$ python3 -q
>>> import numpy as np
>>> np.set_printoptions(suppress=True, linewidth=160)
>>> tidy = lambda a: np.round(a, 1) + 0
>>> rng = np.random.default_rng(243778)
>>> z = rng.integers(0, 2, 3)
>>> A = np.array([[4, 0, 8], [7, 0, -6], [7, -3, 6]]) * (z[:, None] == z)
>>> A
array([[ 4,  0,  0],
       [ 0,  0, -6],
       [ 0, -3,  6]])
>>> evals, V = np.linalg.eig(A)
>>> tidy(np.sort(np.linalg.eigvals(A @ A)))
array([ 4.8, 16. , 67.2])
>>> x = np.array([0, 0, -1])
>>> h = np.maximum(A @ x, 0)
>>> tidy(np.tanh(A @ x))
array([ 0.,  1., -1.])
>>> A.T @ h
array([  0,   0, -36])
>>> hat = np.triu(np.array([[-1, -2, 2], [1, 0, 1], [1, -1, 1]]), 1) + np.eye(3)
>>> out = hat @ A @ np.linalg.inv(hat)
>>> np.linalg.matrix_rank(out)
np.int64(3)
>>> hat @ A - A @ hat
array([[ 0.,  2., 16.],
       [ 0., -3.,  6.],
       [ 0.,  0.,  3.]])
>>> q = A.astype(float).copy()
>>> for j in range(3):
...     q[:, j] -= q[:, :j] @ (q[:, :j].T @ q[:, j])
...     q[:, j] /= np.linalg.norm(q[:, j])
... 
>>> q.T @ A
array([[ 4.,  0.,  0.],
       [ 0.,  3., -6.],
       [ 0.,  0.,  6.]])
>>> q.T @ q
array([[1., 0., 0.],
       [0., 1., 0.],
       [0., 0., 1.]])
>>> z = rng.permutation(3)
>>> out = A[:, z] * rng.choice([-1, 1], 3)
>>> out
array([[ 4,  0,  0],
       [ 0, -6,  0],
       [ 0,  6,  3]])
>>> left, _, vt = np.linalg.svd(A.T @ out)
>>> tidy(left @ vt)
array([[ 1.,  0.,  0.],
       [ 0.,  0., -1.],
       [ 0.,  1.,  0.]])
>>> z
array([0, 2, 1])
>>> W0 = np.load("dump.npy")
>>> W0
array([[4, 7, 5, 7],
       [2, 5, 3, 5]])
>>> def softmax(z):
...     e = np.exp(z - z.max(axis=-1, keepdims=True))
...     return e / e.sum(axis=-1, keepdims=True)
... 
>>> tidy(softmax(W0[1] + 4))
array([0. , 0.5, 0.1, 0.5])
>>> tidy(softmax(10 * W0[1]))
array([0. , 0.5, 0. , 0.5])
>>> softmax(W0).sum(axis=1)
array([1., 1.])
>>> S = W0 @ W0.T / np.sqrt(4)
>>> tidy(softmax(S + np.triu(np.full(S.shape, -np.inf), 1)))
array([[1., 0.],
       [1., 0.]])
>>> tidy(softmax(S)[1] @ W0)
array([4., 7., 5., 7.])
>>> tidy(softmax(S))
array([[1., 0.],
       [1., 0.]])
>>> softmax(S).round(6).argmax(axis=1)
array([0, 0])
>>> left, sigma, vt = np.linalg.svd(W0, full_matrices=False)
>>> tidy(np.abs(vt[0]))
array([0.3, 0.6, 0.4, 0.6])
>>> tidy(np.sqrt((sigma ** 2).sum())), tidy(np.linalg.norm(W0))
(np.float64(14.2), np.float64(14.2))
>>> tidy(sigma / sigma[0])
array([1. , 0.1])
>>> tidy(vt @ vt.T)
array([[1., 0.],
       [0., 1.]])
>>> tidy(left.T @ left)
array([[1., 0.],
       [0., 1.]])
>>> tidy(np.cumsum(sigma ** 2) / np.sum(sigma ** 2))
array([1., 1.])
>>> np.allclose(left * sigma @ vt, W0)
True
